>>> import numpy as np
>>> import numpy.linalg as la
>>> np.set_printoptions(suppress=True, linewidth=200)
>>> tidy = lambda a: np.round(a, 3) + 0
>>> J = np.load("m.npy")
>>> J
array([[ 8.3,  2. ,  7. ,  1. ,  7. ],
       [ 1. , -1.7, -6. , -2. , -5. ],
       [ 0. ,  2. , -7.7,  2. ,  8. ],
       [ 1. ,  8. , -3. ,  5.3, -3. ],
       [ 8. ,  2. ,  7. ,  1. ,  7.3]])
>>> theta = np.radians(45)
>>> r_ = np.eye(5)
>>> r_[0, 0] = r_[1, 1] = np.cos(theta)
>>> r_[0, 1], r_[1, 0] = -np.sin(theta), np.sin(theta)
>>> tidy(r_)
array([[ 0.707, -0.707,  0.   ,  0.   ,  0.   ],
       [ 0.707,  0.707,  0.   ,  0.   ,  0.   ],
       [ 0.   ,  0.   ,  1.   ,  0.   ,  0.   ],
       [ 0.   ,  0.   ,  0.   ,  1.   ,  0.   ],
       [ 0.   ,  0.   ,  0.   ,  0.   ,  1.   ]])
>>> out = J @ r_.T
>>> tidy(out)
array([[ 4.455,  7.283,  7.   ,  1.   ,  7.   ],
       [ 1.909, -0.495, -6.   , -2.   , -5.   ],
       [-1.414,  1.414, -7.7  ,  2.   ,  8.   ],
       [-4.95 ,  6.364, -3.   ,  5.3  , -3.   ],
       [ 4.243,  7.071,  7.   ,  1.   ,  7.3  ]])
>>> tidy(np.abs(out - J).max(axis=0))
array([5.95 , 5.283, 0.   , 0.   , 0.   ])
>>> np.allclose(J @ J.T, out @ out.T)
True
>>> np.unravel_index(np.abs(J).argmax(), J.shape)
(np.int64(0), np.int64(0))
>>> print(tidy(np.diff(J, axis=0)))
[[ -7.3  -3.7 -13.   -3.  -12. ]
 [ -1.    3.7  -1.7   4.   13. ]
 [  1.    6.    4.7   3.3 -11. ]
 [  7.   -6.   10.   -4.3  10.3]]
